>>> import numpy as np
>>> np.set_printoptions(precision=1, suppress=True, linewidth=160)
>>> tidy = lambda a: np.round(a, 1) + 0
>>> m1 = np.loadtxt("arr.csv", delimiter=",")
>>> m1
array([[ 1.1, -1. , -2.9],
       [ 1.2, -1. , -3.4],
       [-1. ,  0.9,  3. ],
       [ 0.2, -0.2, -0.4],
       [ 1.8, -1.8, -4.9],
       [ 0.7, -0.8, -2.5],
       [-1.1,  1.1,  3.1],
       [ 0.6, -0.6, -2.2],
       [-0.2,  0.2,  0.5],
       [ 0.3,  0. , -0.3],
       [ 0.4, -0.5, -1.2],
       [-0.8,  0.8,  2.7],
       [-0.4,  0.3,  1.2],
       [ 0.5, -0.5, -1.3],
       [-0.7,  0.6,  1.8],
       [ 1.4, -1.5, -4. ],
       [ 1. , -1. , -2.9],
       [ 0.3, -0.3, -0.8],
       [ 1. , -0.9, -3. ],
       [ 1.2, -1.2, -3.5]])
>>> G = m1.T @ m1
>>> print(tidy(np.diag(G)))
[ 16.3  15.5 135.6]
>>> tidy(np.linalg.svd(m1, compute_uv=False) ** 2)
array([167.1,   0.2,   0.1])
>>> A = np.load("a.npy")
>>> A
array([[ 1.,  2.,  1., -2.,  3.,  3.,  1.,  0.,  0.],
       [ 3., -1., -3., -1., -3.,  2., -3.,  0.,  0.],
       [ 3., -2., -1., -2.,  1., -2., -3.,  0.,  0.],
       [ 1.,  3.,  3., -3., -1., -1., -3.,  0.,  0.],
       [-2.,  1.,  1., -1.,  1., -1., -2.,  0.,  0.],
       [-2., -2.,  1., -1., -3.,  2.,  1.,  0.,  0.],
       [-3., -3.,  2.,  3.,  0., -1., -2.,  0.,  0.],
       [ 0.,  0.,  0.,  0.,  0.,  0.,  0.,  1., -4.],
       [ 0.,  0.,  0.,  0.,  0.,  0.,  0., -8.,  5.]])
>>> other = A / np.sqrt((A ** 2).mean(axis=1, keepdims=True))
>>> print(tidy(np.linalg.norm(other, axis=1)))
[3. 3. 3. 3. 3. 3. 3. 3. 3.]
>>> tidy(A - A.mean(axis=1, keepdims=True))
array([[ 0. ,  1. ,  0. , -3. ,  2. ,  2. ,  0. , -1. , -1. ],
       [ 3.7, -0.3, -2.3, -0.3, -2.3,  2.7, -2.3,  0.7,  0.7],
       [ 3.7, -1.3, -0.3, -1.3,  1.7, -1.3, -2.3,  0.7,  0.7],
       [ 1.1,  3.1,  3.1, -2.9, -0.9, -0.9, -2.9,  0.1,  0.1],
       [-1.7,  1.3,  1.3, -0.7,  1.3, -0.7, -1.7,  0.3,  0.3],
       [-1.6, -1.6,  1.4, -0.6, -2.6,  2.4,  1.4,  0.4,  0.4],
       [-2.6, -2.6,  2.4,  3.4,  0.4, -0.6, -1.6,  0.4,  0.4],
       [ 0.3,  0.3,  0.3,  0.3,  0.3,  0.3,  0.3,  1.3, -3.7],
       [ 0.3,  0.3,  0.3,  0.3,  0.3,  0.3,  0.3, -7.7,  5.3]])
>>> np.linalg.matrix_rank(other) == np.linalg.matrix_rank(A)
np.True_
